% python3 -q
>>> import numpy as np
>>> np.set_printoptions(suppress=True, linewidth=160)
>>> X = np.array([[0.6, -1.1, -0.8, -1.0],
...     [0.1, 0.5, 0.0, 0.8],
...     [1.4, 0.1, -2.6, -1.5]])
>>> B = np.array([[-3, -1], [2, 1]])
>>> basis = np.kron(B, X)
>>> np.linalg.matrix_rank(basis)
np.int64(6)
>>> np.abs(X).max()
np.float64(2.6)
>>> np.round(np.diff(X, axis=0), 1)
array([[-0.5,  1.6,  0.8,  1.8],
       [ 1.3, -0.4, -2.6, -2.3]])
>>> def softmax(z):
...     e = np.exp(z - z.max(axis=-1, keepdims=True))
...     return e / e.sum(axis=-1, keepdims=True)
... 
>>> np.round(softmax(10 * X[1]), 1) + 0
array([0., 0., 0., 1.])
>>> scores = X @ X.T / np.sqrt(4)
>>> np.round(softmax(scores)[1] @ X, 1)
array([ 0.5,  0.1, -0.7, -0.1])
>>> np.round(softmax(scores), 1) + 0
array([[0.4, 0. , 0.6],
       [0.2, 0.6, 0.2],
       [0. , 0. , 1. ]])
>>> softmax(scores).round(6).argmax(axis=1)
array([2, 1, 2])
>>> f, r1 = X[2], X[0]
>>> round(float(f @ f), 1)
11.0
>>> pr = (f @ r1) / (f @ f) * f
>>> np.linalg.matrix_rank(np.outer(f, r1))
np.int64(1)
>>> mat = np.loadtxt("test15.csv", delimiter=",")
>>> mat
array([[-3.1, -0.7, -1. ],
       [-3.4,  7.8, -0.5],
       [-6.6,  3.6, -1.5],
       [-3.5,  5.8, -1. ],
       [-2.2,  1.1, -1. ],
       [-3.6,  1.2, -1.4],
       [-5.4,  0.5, -1.6],
       [-7.8,  6.9, -2. ],
       [-3.3,  7.6, -0.8],
       [-3.3,  2.9, -1.1],
       [-6.3,  3.4, -2.3],
       [-1.7,  1.2, -0.7],
       [-2.8,  0.6, -0.7],
       [-1.6,  1.4,  0. ]])
>>> cen = mat - mat.mean(axis=0)
>>> evecs = np.linalg.svd(cen)[2][:2]
>>> B = cen - cen @ evecs.T @ evecs
>>> np.round(np.cov(cen @ evecs.T, rowvar=False), 1) + 0
array([[8.9, 0. ],
       [0. , 3.2]])
>>> round(np.linalg.norm(B) / np.linalg.norm(cen), 1)
np.float64(0.1)
>>> cen = (mat - mat.mean(axis=0)) / mat.std(axis=0)
>>> np.argwhere(np.abs(cen) > 2)
array([[ 7,  0],
       [10,  2]])
>>> c = np.linalg.lstsq(np.delete(cen, 1, axis=1), cen[:, 1])[0]
>>> round(1 - np.var(cen[:, 1] - np.delete(cen, 1, axis=1) @ c), 1)
np.float64(0.3)
>>> feats = np.minimum.outer(np.arange(1, 4), np.arange(1, 4)) * -1
>>> feats
array([[-1, -1, -1],
       [-1, -2, -2],
       [-1, -2, -3]])
>>> ev, evecs = np.linalg.eigh(feats)
>>> vec = np.array([3, -1, -4])
>>> np.round(evecs * np.abs(ev) @ evecs.T, 1)
array([[1., 1., 1.],
       [1., 2., 2.],
       [1., 2., 3.]])
>>> round(float(vec @ feats @ vec / (vec @ vec)), 1), np.round(ev[0], 1), round(ev[-1], 1)
(-1.7, np.float64(-5.0), np.float64(-0.3))
>>> vec @ feats @ vec
np.int64(-45)
>>> rng = np.random.default_rng(40234)
>>> labels = rng.integers(0, 2, 3)
>>> E = np.array([[-1, 0, -2], [1, 1, 2], [0, 2, -2]]) * (labels[:, None] == labels)
>>> E
array([[-1,  0,  0],
       [ 0,  1,  2],
       [ 0,  2, -2]])
>>> P = np.triu(np.array([[-2, -1, 2], [2, -1, -3], [-2, -3, -3]]), 1) + np.eye(3)
>>> B = P @ E @ np.linalg.inv(P)
>>> np.linalg.matrix_rank(B)
np.int64(3)
>>> np.poly(B)
array([ 1.,  2., -5., -6.])
>>> B
array([[-1.,  2.,  2.],
       [ 0., -5., -7.],
       [ 0.,  2.,  4.]])
>>> np.trace(B), np.trace(E)
(np.float64(-2.0), np.int64(-2))
>>> P @ E - E @ P
array([[ 0.,  2., -4.],
       [ 0., -6.,  9.],
       [ 0.,  0.,  6.]])
>>> O, evecs = np.linalg.qr(B[:, :1])[0], np.linalg.qr(B[:, 1:])[0]
>>> s = np.linalg.svd(O.T @ evecs, compute_uv=False)
>>> s.round(1)
array([0.7])
>>> labels = rng.permutation(3)
>>> B = E[:, labels] * rng.choice([-1, 1], 3)
>>> B
array([[ 0,  1,  0],
       [ 2,  0,  1],
       [-2,  0,  2]])
>>> U, _, VT = np.linalg.svd(E.T @ B)
>>> np.round(U @ VT, 1) + 0
array([[ 0., -1.,  0.],
       [ 0.,  0.,  1.],
       [ 1.,  0.,  0.]])
>>> labels
array([2, 0, 1])
>>> M = np.array([[-49.4, 39.7, 92.6],
...     [-45.7, 37.6, 83.7],
...     [-44.0, 36.6, 79.7],
...     [-42.7, 35.9, 76.6],
...     [-31.0, 28.4, 49.7],
...     [-27.6, 26.1, 42.2],
...     [-26.2, 25.0, 39.2],
...     [-24.5, 23.8, 35.5],
...     [-17.4, 18.0, 21.1],
...     [-14.6, 15.5, 15.8],
...     [-12.8, 13.9, 12.7],
...     [-12.0, 13.0, 11.3],
...     [-9.0, 10.0, 6.7],
...     [-8.6, 9.6, 6.0],
...     [-5.4, 6.0, 2.1],
...     [-0.8, 0.8, -0.2],
...     [1.7, -0.9, 1.1],
...     [1.9, -1.0, 1.3],
...     [14.8, 16.0, -12.0],
...     [18.1, 20.9, -19.2]])
>>> M
array([[-49.4,  39.7,  92.6],
       [-45.7,  37.6,  83.7],
       [-44. ,  36.6,  79.7],
       [-42.7,  35.9,  76.6],
       [-31. ,  28.4,  49.7],
       [-27.6,  26.1,  42.2],
       [-26.2,  25. ,  39.2],
       [-24.5,  23.8,  35.5],
       [-17.4,  18. ,  21.1],
       [-14.6,  15.5,  15.8],
       [-12.8,  13.9,  12.7],
       [-12. ,  13. ,  11.3],
       [ -9. ,  10. ,   6.7],
       [ -8.6,   9.6,   6. ],
       [ -5.4,   6. ,   2.1],
       [ -0.8,   0.8,  -0.2],
       [  1.7,  -0.9,   1.1],
       [  1.9,  -1. ,   1.3],
       [ 14.8,  16. , -12. ],
       [ 18.1,  20.9, -19.2]])
>>> B = np.c_[M[:, :2] @ np.array([[2, -2], [2, -1]]), np.array([-9, -3, -8, 1, -1, 7, -9, -8, -1, -3, -1, -6, -1, -4, -3, -1, -5, 4, -2, -8])]
>>> B.round(1)
array([[-19.4,  59.1,  -9. ],
       [-16.2,  53.8,  -3. ],
       [-14.8,  51.4,  -8. ],
       [-13.6,  49.5,   1. ],
       [ -5.2,  33.6,  -1. ],
       [ -3. ,  29.1,   7. ],
       [ -2.4,  27.4,  -9. ],
       [ -1.4,  25.2,  -8. ],
       [  1.2,  16.8,  -1. ],
       [  1.8,  13.7,  -3. ],
       [  2.2,  11.7,  -1. ],
       [  2. ,  11. ,  -6. ],
       [  2. ,   8. ,  -1. ],
       [  2. ,   7.6,  -4. ],
       [  1.2,   4.8,  -3. ],
       [  0. ,   0.8,  -1. ],
       [  1.6,  -2.5,  -5. ],
       [  1.8,  -2.8,   4. ],
       [ 61.6, -45.6,  -2. ],
       [ 78. , -57.1,  -8. ]])
>>> np.linalg.matrix_rank(np.c_[M, B])
np.int64(4)
>>> np.linalg.matrix_rank(B)
np.int64(3)
>>> np.round(np.linalg.norm(np.linalg.qr(M)[0].T @ B, axis=0) ** 2 / ((B ** 2).sum(axis=0) + 1e-12), 1)
array([1. , 1. , 0.4])
>>> np.round(np.linalg.lstsq(M, B[:, 0])[0], 1) + 0
array([2., 2., 0.])
>>> cen = (M - M.mean(axis=0)) / M.std(axis=0)
>>> np.round(cen.std(axis=0), 1)
array([1., 1., 1.])
>>> np.argwhere(np.abs(cen) > 2)
array([], shape=(0, 2), dtype=int64)
>>> c = np.linalg.lstsq(np.delete(cen, 2, axis=1), cen[:, 2])[0]
>>> np.abs(c).argmax()
np.int64(0)
>>> np.round(1 - np.var(cen[:, 2] - np.delete(cen, 2, axis=1) @ c), 1)
np.float64(1.0)
>>> cen = M - M.mean(axis=0)
>>> evecs = np.linalg.svd(cen)[2][:1]
>>> B = cen - cen @ evecs.T @ evecs
>>> np.round(np.diag(evecs.T @ evecs), 1)
array([0.2, 0.1, 0.7])
